$ python -q
>>> import numpy as np
>>> from numpy import linalg as LA
>>> np.set_printoptions(suppress=True, linewidth=140)
>>> rd = lambda a: np.round(a, 1) + 0
>>> A = np.load("w.npy")
>>> print(A)
[[-3. -1.  0.  0.  0.  0.]
 [-1.  1. -1.  0.  0.  0.]
 [ 0. -1.  0. -1.  0.  0.]
 [ 0.  0. -1. -1. -1.  0.]
 [ 0.  0.  0. -1.  3. -1.]
 [ 0.  0.  0.  0. -1.  0.]]
>>> print(rd(np.sort(np.abs(LA.eigvals(A)))))
[0.1 0.3 1.8 1.9 3.3 3.5]
>>> print(rd(LA.det(A)))
-1.0
>>> LA.determinant(A)
Traceback (most recent call last):
  File "<python-input-8>", line 1, in <module>
    LA.determinant(A)
    ^^^^^^^^^^^^^^
AttributeError: module 'numpy.linalg' has no attribute 'determinant'
>>> print(rd(LA.matrix_power(A, 3)))
[[-32.  -9.  -2.  -1.   0.   0.]
 [ -9.   2.  -4.   0.  -1.   0.]
 [ -2.  -4.   0.  -4.   2.  -1.]
 [ -1.   0.  -4.  -2. -10.   2.]
 [  0.  -1.   2. -10.  38. -11.]
 [  0.   0.  -1.   2. -11.   3.]]
>>> print(np.allclose(A, A.T))
True
>>> vals, vecs = LA.eigh(A)
>>> print(rd(vals))
[-3.3 -1.9 -0.3  0.1  1.8  3.5]
>>> print(rd(LA.eigvalsh(A @ A)))
[ 0.   0.1  3.4  3.5 10.6 12.4]
>>> print(rd(LA.eigvalsh(A + 3 * np.eye(6))))
[-0.3  1.1  2.7  3.1  4.8  6.5]
>>> print(rd(LA.svd(A, compute_uv=False)))
[3.5 3.3 1.9 1.8 0.3 0.1]
>>> print(rd(vecs.T @ vecs))
[[1. 0. 0. 0. 0. 0.]
 [0. 1. 0. 0. 0. 0.]
 [0. 0. 1. 0. 0. 0.]
 [0. 0. 0. 1. 0. 0.]
 [0. 0. 0. 0. 1. 0.]
 [0. 0. 0. 0. 0. 1.]]
>>> gram = A.T @ A
>>> print(np.trace(gram), (A ** 2).sum())
30.0 30.0
>>> print(gram)
[[10.  2.  1.  0.  0.  0.]
 [ 2.  3. -1.  1.  0.  0.]
 [ 1. -1.  2.  1.  1.  0.]
 [ 0.  1.  1.  3. -2.  1.]
 [ 0.  0.  1. -2. 11. -3.]
 [ 0.  0.  0.  1. -3.  1.]]
>>> print(rd(LA.eigvalsh(gram)[::-1]))
[12.4 10.6  3.5  3.4  0.1  0. ]
>>> print((A @ A.T).shape)
(6, 6)
